$ python -q
>>> import numpy as np
>>> np.set_printoptions(precision=3, suppress=True, linewidth=200)
>>> def rnd(a):
...     return np.round(a, 3) + 0
... 
>>> J = np.array([[0, 0, 0, 0],
...     [0, 0, -4, 0],
...     [-2, 0, 0, 0],
...     [0, -2, 3, 0],
...     [5, 8, 4, 0],
...     [0, -6, -3, 0],
...     [0, 0, 0, 0],
...     [0, 5, 0, 0],
...     [0, 7, 0, 0],
...     [0, 0, 0, 0]])
>>> print(J)
[[ 0  0  0  0]
 [ 0  0 -4  0]
 [-2  0  0  0]
 [ 0 -2  3  0]
 [ 5  8  4  0]
 [ 0 -6 -3  0]
 [ 0  0  0  0]
 [ 0  5  0  0]
 [ 0  7  0  0]
 [ 0  0  0  0]]
>>> Uu, s, VT = np.linalg.svd(J)
>>> V = VT[:(s > 1e-8).sum()]
>>> rng = np.random.default_rng(6752)
>>> x = J[4] + -3 * J[1] + rng.integers(2) * np.eye(4)[0]
>>> print(x)
[ 6.  8. 16.  0.]
>>> print(rnd(V.T @ V))
[[1. 0. 0. 0.]
 [0. 1. 0. 0.]
 [0. 0. 1. 0.]
 [0. 0. 0. 0.]]
>>> print(np.allclose(V.T @ V @ x, x))
True
>>> print(rnd(np.linalg.norm(x - V.T @ V @ x)))
0.0
>>> print([round(float(x), 3) for x in np.linalg.svd(J, compute_uv=False)[:3]])
[14.244, 6.219, 3.93]
>>> print(np.linalg.cond(J) > 100)
True
>>> print(np.linalg.matrix_rank(J, rtol=0.1))
3
>>> print(np.argsort(-np.linalg.norm(J, axis=0).round(6), kind="stable")[:3])
[1 2 0]
>>> def softmax(z):
...     e = np.exp(z - z.max(axis=-1, keepdims=True))
...     return e / e.sum(axis=-1, keepdims=True)
... 
>>> print(rnd(softmax(J).sum(axis=1)))
[1. 1. 1. 1. 1. 1. 1. 1. 1. 1.]
>>> scores = J @ J.T / np.sqrt(4)
>>> print(rnd(softmax(scores + np.triu(np.full(scores.shape, -np.inf), 1))))
[[1.    0.    0.    0.    0.    0.    0.    0.    0.    0.   ]
 [0.    1.    0.    0.    0.    0.    0.    0.    0.    0.   ]
 [0.107 0.107 0.787 0.    0.    0.    0.    0.    0.    0.   ]
 [0.001 0.    0.001 0.997 0.    0.    0.    0.    0.    0.   ]
 [0.    0.    0.    0.    1.    0.    0.    0.    0.    0.   ]
 [0.    0.    0.    0.    0.    1.    0.    0.    0.    0.   ]
 [0.143 0.143 0.143 0.143 0.143 0.143 0.143 0.    0.    0.   ]
 [0.    0.    0.    0.    0.999 0.    0.    0.001 0.    0.   ]
 [0.    0.    0.    0.    0.971 0.    0.    0.    0.029 0.   ]
 [0.1   0.1   0.1   0.1   0.1   0.1   0.1   0.1   0.1   0.1  ]]
>>> K = np.array([[-2, 0, 0, -1, 0, -2, 0, 1, -1, 2, 0],
...     [-2, 0, 1, -1, 0, 2, 0, -1, 1, -2, -2],
...     [0, 0, 2, -1, 1, 2, 2, -1, -2, 0, -1],
...     [2, 2, 0, 0, -2, -1, 1, -2, -1, 2, -1],
...     [0, -2, 2, -2, 0, -1, 1, 2, -1, -1, -2],
...     [0, 1, -2, 2, -1, 0, -1, 1, 0, 1, 1]])
>>> K[-1] = K[0] + -3 * K[1]
>>> print(K)
[[-2  0  0 -1  0 -2  0  1 -1  2  0]
 [-2  0  1 -1  0  2  0 -1  1 -2 -2]
 [ 0  0  2 -1  1  2  2 -1 -2  0 -1]
 [ 2  2  0  0 -2 -1  1 -2 -1  2 -1]
 [ 0 -2  2 -2  0 -1  1  2 -1 -1 -2]
 [ 4  0 -3  2  0 -8  0  4 -4  8  6]]
>>> rk = np.linalg.matrix_rank(K)
>>> print(rk)
5
>>> N = np.linalg.svd(K)[2][rk:].T
>>> print(N.shape)
(11, 6)
>>> print(np.allclose(K @ N, 0))
True
>>> print([int(np.linalg.matrix_rank(np.delete(K, i, axis=0))) for i in range(6)])
[5, 5, 4, 4, 4, 5]
>>> print([int(np.linalg.matrix_rank(K[:, :j + 1])) for j in range(11)])
[1, 2, 3, 4, 5, 5, 5, 5, 5, 5, 5]
